% python3 -q
>>> import numpy as np
>>> np.set_printoptions(precision=2, suppress=True, linewidth=200, legacy="1.25")
>>> def rd(a):
...     return np.round(a, 2) + 0
... 
>>> cent = np.array([[-0.5, -0.5, -0.7]])
>>> rng = np.random.default_rng(59)
>>> m1 = np.array([[1],
...     [3],
...     [0],
...     [1],
...     [0],
...     [2],
...     [1],
...     [3],
...     [2],
...     [1],
...     [1],
...     [1],
...     [3],
...     [2],
...     [3],
...     [3],
...     [0],
...     [0],
...     [2],
...     [1],
...     [2],
...     [2],
...     [0],
...     [3],
...     [1],
...     [3],
...     [0]]) @ cent + 0.05 * rng.normal(size=(27, 3))
>>> rd(m1)
array([[-0.55, -0.42, -0.6 ],
       [-1.5 , -1.55, -2.13],
       [ 0.  , -0.05,  0.11],
       [-0.49, -0.45, -0.67],
       [ 0.06,  0.  , -0.03],
       [-0.93, -1.03, -1.44],
       [-0.45, -0.55, -0.75],
       [-1.42, -1.47, -2.12],
       [-1.03, -1.07, -1.34],
       [-0.49, -0.45, -0.64],
       [-0.53, -0.44, -0.68],
       [-0.47, -0.58, -0.67],
       [-1.51, -1.53, -2.1 ],
       [-1.02, -1.02, -1.44],
       [-1.53, -1.5 , -2.01],
       [-1.58, -1.62, -2.11],
       [ 0.04, -0.02, -0.12],
       [-0.05, -0.05, -0.09],
       [-0.97, -0.99, -1.46],
       [-0.47, -0.53, -0.63],
       [-0.97, -0.91, -1.4 ],
       [-0.96, -1.04, -1.4 ],
       [ 0.03,  0.01,  0.  ],
       [-1.48, -1.51, -2.14],
       [-0.49, -0.5 , -0.69],
       [-1.51, -1.48, -2.1 ],
       [-0.1 ,  0.03,  0.02]])
>>> Xc = m1 - m1.mean(axis=0)
>>> evecs = np.linalg.svd(Xc)[2][:1]
>>> other = Xc - Xc @ evecs.T @ evecs
>>> rd(other.std(axis=0))
array([0.04, 0.04, 0.04])
>>> rd(np.cov(Xc @ evecs.T, rowvar=False))
1.26
>>> rd(np.diag(evecs.T @ evecs))
array([0.25, 0.26, 0.49])
>>> other = m1 / np.sqrt((m1 ** 2).mean(axis=1, keepdims=True))
>>> np.linalg.matrix_rank(other) == np.linalg.matrix_rank(m1)
True
>>> U, sig, vt = np.linalg.svd(m1)
>>> rd(sig)
array([9.71, 0.28, 0.22])
>>> other = U[:, :1] @ np.diag(sig[:1]) @ vt[:1]
>>> rd(np.linalg.norm(m1 - other, 2)), rd(sig[1])
(0.28, 0.28)
>>> rd(np.abs(m1 - other).max())
0.09
>>> np.linalg.matrix_rank(m1, rtol=0.05)
1
>>> rd(np.linalg.norm(m1 - other) / np.linalg.norm(m1))
0.04
>>> J = np.array([[0, 0, 4], [0, 0, 0]])
>>> J
array([[0, 0, 4],
       [0, 0, 0]])
>>> np.linalg.cond(J) > 100
True
>>> try:
...     np.linalg.inv(J)
... except np.linalg.LinAlgError as e:
...     print("failed:", e)
... 
failed: Last 2 dimensions of the array must be square
>>> np.linalg.lstsq(J[:-1].T, J[-1])[2]
1
>>> np.allclose(J[:-1].T @ np.linalg.lstsq(J[:-1].T, J[-1])[0], J[-1])
True
>>> rd(J @ np.linalg.pinv(J) @ J)
array([[0., 0., 4.],
       [0., 0., 0.]])
>>> rd(np.trace(np.linalg.pinv(J) @ J))
1.0
>>> U, sig, vt = np.linalg.svd(J)
>>> np.argmax(sig[:-1] / (sig[1:] + 1e-6)) + 1
1
>>> other = U[:, :1] @ np.diag(sig[:1]) @ vt[:1]
>>> other
array([[0., 0., 4.],
       [0., 0., 0.]])
>>> rd(np.linalg.norm(J - other, 2)), sig[1]
(0.0, 0.0)
>>> np.abs(J - other).max()
0.0
>>> T = np.stack([J, -3 * J, J[::-1]])
>>> np.einsum("bij,cij->bc", T, T)
array([[ 16, -48,   0],
       [-48, 144,   0],
       [  0,   0,  16]])
>>> np.linalg.matrix_rank(T.reshape(3, -1))
2
>>> T.shape
(3, 2, 3)
>>> rd(np.linalg.norm(T, axis=(1, 2)))
array([ 4., 12.,  4.])
>>> W = np.array([[-1, -1, 0], [0, -3, 0], [-1, 2, -2]])
>>> beta = np.array([2, 0, -1])
>>> act = np.maximum(J @ W + beta, 0)
>>> (act > 0).mean(axis=0)
array([0.5, 0.5, 0. ])
>>> act
array([[0, 8, 0],
       [2, 0, 0]])
>>> (act > 0).astype(int)
array([[0, 1, 0],
       [1, 0, 0]])
>>> cent = np.array([[3, 3], [-4, 1], [0, -2]])
>>> (act @ cent).round(6).argmax(axis=1)
array([1, 0])
>>> W @ cent
array([[  1,  -4],
       [ 12,  -3],
       [-11,   3]])
>>> W0 = np.loadtxt("out17.csv", delimiter=",")
>>> rd(W0)
array([[-0.8 ,  0.59, -0.07],
       [-0.34, -0.35,  0.87],
       [ 0.49,  0.72,  0.48]])
>>> Q, R = np.linalg.qr(W0)
>>> rd(R)
array([[1., 0., 0.],
       [0., 1., 0.],
       [0., 0., 1.]])
>>> np.allclose(R.T @ R, W0.T @ W0)
True
>>> rd(Q.T @ Q)
array([[1., 0., 0.],
       [0., 1., 0.],
       [0., 0., 1.]])
>>> rd(Q)
array([[-0.8 ,  0.59, -0.07],
       [-0.34, -0.35,  0.87],
       [ 0.49,  0.72,  0.48]])
>>> rd(np.abs(np.diag(R)))
array([1., 1., 1.])
>>> rd(Q @ R)
array([[-0.8 ,  0.59, -0.07],
       [-0.34, -0.35,  0.87],
       [ 0.49,  0.72,  0.48]])
>>> rd(np.linalg.det(W0))
1.0
>>> rd(np.sort(np.abs(np.linalg.eigvals(W0))))
array([1., 1., 1.])
>>> np.allclose(W0 @ W0.T, W0.T @ W0)
True
>>> np.linalg.determinant(W0)
Traceback (most recent call last):
  File "<python-input-62>", line 1, in <module>
    np.linalg.determinant(W0)
    ^^^^^^^^^^^^^^^^^^^^^
AttributeError: module 'numpy.linalg' has no attribute 'determinant'
>>> rd((W0 - W0.T) / 2)
array([[ 0.  ,  0.47, -0.28],
       [-0.47,  0.  ,  0.07],
       [ 0.28, -0.07,  0.  ]])
>>> W0.inv()
Traceback (most recent call last):
  File "<python-input-64>", line 1, in <module>
    W0.inv()
    ^^^^^^
AttributeError: 'numpy.ndarray' object has no attribute 'inv'
>>> rd(np.linalg.norm(W0, axis=0))
array([1., 1., 1.])
>>> rd(W0 @ W0.T)
array([[1., 0., 0.],
       [0., 1., 0.],
       [0., 0., 1.]])
>>> rd(W0.T @ W0)
array([[1., 0., 0.],
       [0., 1., 0.],
       [0., 0., 1.]])
>>> rd(np.linalg.svd(W0, compute_uv=False))
array([1., 1., 1.])
>>> rd(W0[:, 2] @ W0[:, 0])
0.0
>>> U, sig, vt = np.linalg.svd(W0, full_matrices=False)
>>> rd(sig)
array([1., 1., 1.])
>>> rd(vt @ vt.T)
array([[1., 0., 0.],
       [0., 1., 0.],
       [0., 0., 1.]])
>>> rd(U.T @ W0 @ vt.T)
array([[1., 0., 0.],
       [0., 1., 0.],
       [0., 0., 1.]])
>>> np.allclose(U * sig @ vt, W0)
True
>>> rd(U.T @ U)
array([[1., 0., 0.],
       [0., 1., 0.],
       [0., 0., 1.]])
>>> rd(np.cumsum(sig ** 2) / np.sum(sig ** 2))
array([0.33, 0.67, 1.  ])
>>> gram = np.cov(m1, rowvar=False)
>>> rd(np.corrcoef(m1[:, 1], m1[:, 0])[0, 1])
0.99
>>> rd(m1.std(axis=0))
array([0.55, 0.56, 0.77])
>>> rd(np.corrcoef(m1.T))
array([[1.  , 0.99, 0.99],
       [0.99, 1.  , 0.99],
       [0.99, 0.99, 1.  ]])
>>> np.argwhere(np.triu(np.abs(np.corrcoef(m1.T)) > 0.8, 1))
array([[0, 1],
       [0, 2],
       [1, 2]])
>>> rd(gram)
array([[0.32, 0.32, 0.44],
       [0.32, 0.32, 0.45],
       [0.44, 0.45, 0.62]])
>>> rd(np.polyfit(m1[:, 1], m1[:, 0], 1))
array([0.98, 0.  ])
>>> gram.shape
(3, 3)
>>> cent = np.sign(np.array([[1, -1, 1], [2, -1, -2], [-1, 2, 1]]))
>>> other = (np.tril(cent, -1) + np.eye(3)) @ (np.triu(cent, 1) + np.eye(3))
>>> w = np.array([1, -2, 1])
>>> F = np.rint(other * w @ np.linalg.inv(other)) + 0
>>> F
array([[ 4.,  0.,  3.],
       [ 0.,  1.,  0.],
       [-6.,  0., -5.]])
>>> F.inv()
Traceback (most recent call last):
  File "<python-input-90>", line 1, in <module>
    F.inv()
    ^^^^^
AttributeError: 'numpy.ndarray' object has no attribute 'inv'
>>> np.allclose(F @ F.T, F.T @ F)
False
>>> np.allclose(F, F.T)
False
>>> (F + F.T) / 2
array([[ 4. ,  0. , -1.5],
       [ 0. ,  1. ,  0. ],
       [-1.5,  0. , -5. ]])
>>> (F - F.T) / 2
array([[ 0. ,  0. ,  4.5],
       [ 0. ,  0. ,  0. ],
       [-4.5,  0. ,  0. ]])
>>> rd(np.linalg.matrix_power(F, 3))
array([[ 10.,   0.,   9.],
       [  0.,   1.,   0.],
       [-18.,   0., -17.]])
